$ python -q
>>> import numpy as np
>>> np.set_printoptions(precision=2, suppress=True, linewidth=120, sign=" ")
>>> def rnd(a):
...     return np.round(a, 2) + 0
... 
>>> J = np.tril(np.array([[-5, 2, -4, -1, -3, 6],
...     [0, -4, 6, -2, -5, 9],
...     [-8, 7, -8, -7, 9, 0],
...     [8, -4, 3, 1, -9, -8],
...     [-2, 1, -7, -5, -9, 7],
...     [-2, -7, -4, 6, -1, -9]]), -1) + np.eye(6, dtype=int)
>>> print(J)
[[ 1  0  0  0  0  0]
 [ 0  1  0  0  0  0]
 [-8  7  1  0  0  0]
 [ 8 -4  3  1  0  0]
 [-2  1 -7 -5  1  0]
 [-2 -7 -4  6 -1  1]]
>>> print(rnd(np.linalg.norm(J, 2) / np.linalg.norm(J)))
0.74
>>> print(np.argsort(-np.linalg.norm(J, axis=0).round(6), kind="stable")[:3])
[ 0  1  2]
>>> left, sig, Vt = np.linalg.svd(J, full_matrices=False)
>>> print(rnd(sig / sig[0]))
[ 1.    0.7   0.57  0.06  0.01  0.  ]
>>> print(rnd(np.abs(Vt[0])))
[ 0.7   0.65  0.14  0.26  0.04  0.02]
>>> print(rnd(left.T @ left))
[[ 1.  0.  0.  0.  0.  0.]
 [ 0.  1.  0.  0.  0.  0.]
 [ 0.  0.  1.  0.  0.  0.]
 [ 0.  0.  0.  1.  0.  0.]
 [ 0.  0.  0.  0.  1.  0.]
 [ 0.  0.  0.  0.  0.  1.]]
>>> print(left.shape, sig.shape, Vt.shape)
(6, 6) (6,) (6, 6)
>>> print(rnd(left.T @ J @ Vt.T))
[[ 14.71   0.     0.     0.     0.     0.  ]
 [  0.    10.27   0.     0.     0.     0.  ]
 [  0.     0.     8.39   0.     0.     0.  ]
 [  0.     0.     0.     0.83   0.     0.  ]
 [  0.     0.     0.     0.     0.2    0.  ]
 [  0.     0.     0.     0.     0.     0.  ]]
>>> print((sig > 1e-8).sum())
6
